% python3 -q
>>> import numpy as np
>>> from numpy import linalg as LA
>>> np.set_printoptions(precision=1, suppress=True, linewidth=140, floatmode="fixed")
>>> def tidy(a):
...     return np.round(a, 1) + 0
... 
>>> data = np.load("layer9.npy")
>>> data
array([[ 2,  0],
       [ 2, -1]])
>>> rng = np.random.default_rng(756855)
>>> labels = rng.permutation(2)
>>> labels
array([0, 1])
>>> out = data[labels][:, labels]
>>> np.diag(out)
array([ 2, -1])
>>> np.trace(out)
np.int64(1)
>>> np.allclose(out, data)
True
>>> tidy(np.sort(np.abs(LA.eigvals(out))))
array([1.0, 2.0])
>>> data @ data
array([[4, 0],
       [2, 1]])
>>> [int(LA.matrix_rank(LA.matrix_power(data, p))) for p in range(1, 3)]
[2, 2]
>>> LA.matrix_rank(data - data[0, 0] * np.eye(2))
np.int64(1)
>>> LA.matrix_power(data - np.diag(np.diag(data)), 2)
array([[0, 0],
       [0, 0]])
>>> np.prod(np.diag(data)), tidy(LA.det(data))
(np.int64(-2), np.float64(-2.0))
>>> proj = np.triu(np.array([[3, 7], [5, 1]]), 1) + np.eye(2)
>>> out = proj @ data @ LA.inv(proj)
>>> proj @ data - data @ proj
array([[ 14.0, -21.0],
       [  0.0, -14.0]])
>>> tidy(LA.det(out))
np.float64(-2.0)
>>> out
array([[  16.0, -119.0],
       [   2.0,  -15.0]])
>>> x = np.array([0, 0])
>>> target = data @ x
>>> target
array([0, 0])
>>> tidy(LA.solve(data, target + data[:, 0]))
array([1.0, 0.0])
>>> tidy(LA.solve(data, 2 * target))
array([0.0, 0.0])
>>> tidy(LA.solve(data, target))
array([0.0, 0.0])
>>> tidy(LA.solve(data, data[:, 1]))
array([0.0, 1.0])
>>> out = np.array([[0, -2], [-1, 3]])
>>> C = np.kron(out, data)
>>> LA.matrix_rank(C)
np.int64(4)
>>> C
array([[ 0,  0, -4,  0],
       [ 0,  0, -4,  2],
       [-2,  0,  6,  0],
       [-2,  1,  6, -3]])
>>> C.shape
(4, 4)
>>> Q, _ = LA.qr(np.array([[0.3, 0.1, 0.1, -0.1],
...     [0.4, 0.0, -1.0, -0.1],
...     [-0.5, -1.8, 0.6, 1.7],
...     [-1.0, 1.1, 0.0, -1.7]]))
>>> evals = np.array([-2, 1, 2, -2])
>>> E = Q @ np.diag(evals) @ Q.T
>>> tidy(E)
array([[-1.6, -1.1, -0.3, -0.2],
       [-1.1,  1.4,  0.4,  0.8],
       [-0.3,  0.4,  0.4, -1.1],
       [-0.2,  0.8, -1.1, -1.2]])
>>> evals, evecs = LA.eigh(E)
>>> tidy(evecs.T @ evecs)
array([[1.0, 0.0, 0.0, 0.0],
       [0.0, 1.0, 0.0, 0.0],
       [0.0, 0.0, 1.0, 0.0],
       [0.0, 0.0, 0.0, 1.0]])
>>> np.unique(evals.round(6) + 0, return_counts=True)[1]
array([2, 1, 1])
>>> tidy(LA.eigvalsh(E @ E))
array([1.0, 4.0, 4.0, 4.0])
>>> tidy(LA.eigvalsh(E + -1 * np.eye(4)))
array([-3.0, -3.0,  0.0,  1.0])
>>> tidy(np.abs(evecs[:, -1]))
array([0.3, 0.9, 0.1, 0.2])
>>> tidy(evals)
array([-2.0, -2.0,  1.0,  2.0])
>>> np.abs(evecs[:, -1]).round(6).argmax()
np.int64(1)
>>> evals, evecs = LA.eigh(E)
>>> x = np.array([-4, 4, 0, -9])
>>> tidy(x @ E @ x / (x @ x)), tidy(evals[0]), tidy(evals[-1])
(np.float64(-1.2), np.float64(-2.0), np.float64(2.0))
>>> tidy(evecs * np.abs(evals) @ evecs.T)
array([[2.0, 0.0, 0.1, 0.0],
       [0.0, 2.0, 0.0, 0.0],
       [0.1, 0.0, 1.2, 0.4],
       [0.0, 0.0, 0.4, 1.8]])
>>> tidy(x @ E @ x)
np.float64(-133.9)
>>> tidy(evecs * np.maximum(evals, 0) @ evecs.T)
array([[ 0.2, -0.6, -0.1, -0.1],
       [-0.6,  1.7,  0.2,  0.4],
       [-0.1,  0.2,  0.8, -0.4],
       [-0.1,  0.4, -0.4,  0.3]])
>>> tidy(LA.eigvalsh(E[1:, 1:]))
array([-2.0,  1.0,  1.6])
>>> u = np.array([-9, -1, -5, -6, 4])
>>> J = u[np.abs(np.subtract.outer(np.arange(5), np.arange(5)))]
>>> J
array([[-9, -1, -5, -6,  4],
       [-1, -9, -1, -5, -6],
       [-5, -1, -9, -1, -5],
       [-6, -5, -1, -9, -1],
       [ 4, -6, -5, -1, -9]])
>>> tidy(np.poly(J))
array([     1.0,     45.0,    643.0,   2755.0,  -2697.0, -10287.0])
>>> np.kron(np.eye(2, dtype=int), J)
array([[-9, -1, -5, -6,  4,  0,  0,  0,  0,  0],
       [-1, -9, -1, -5, -6,  0,  0,  0,  0,  0],
       [-5, -1, -9, -1, -5,  0,  0,  0,  0,  0],
       [-6, -5, -1, -9, -1,  0,  0,  0,  0,  0],
       [ 4, -6, -5, -1, -9,  0,  0,  0,  0,  0],
       [ 0,  0,  0,  0,  0, -9, -1, -5, -6,  4],
       [ 0,  0,  0,  0,  0, -1, -9, -1, -5, -6],
       [ 0,  0,  0,  0,  0, -5, -1, -9, -1, -5],
       [ 0,  0,  0,  0,  0, -6, -5, -1, -9, -1],
       [ 0,  0,  0,  0,  0,  4, -6, -5, -1, -9]])
>>> tidy(LA.det(2 * J)), tidy(LA.det(J))
(np.float64(329184.0), np.float64(10287.0))
>>> np.einsum("ii->", J)
np.int64(-45)
>>> tidy(LA.eigvals(J))
array([  1.9,  -1.8, -20.1, -15.2,  -9.8])
>>> tidy(LA.det(J[::-1]))
np.float64(10287.0)
>>> np.einsum("ij,ji->", J, J)
np.int64(739)
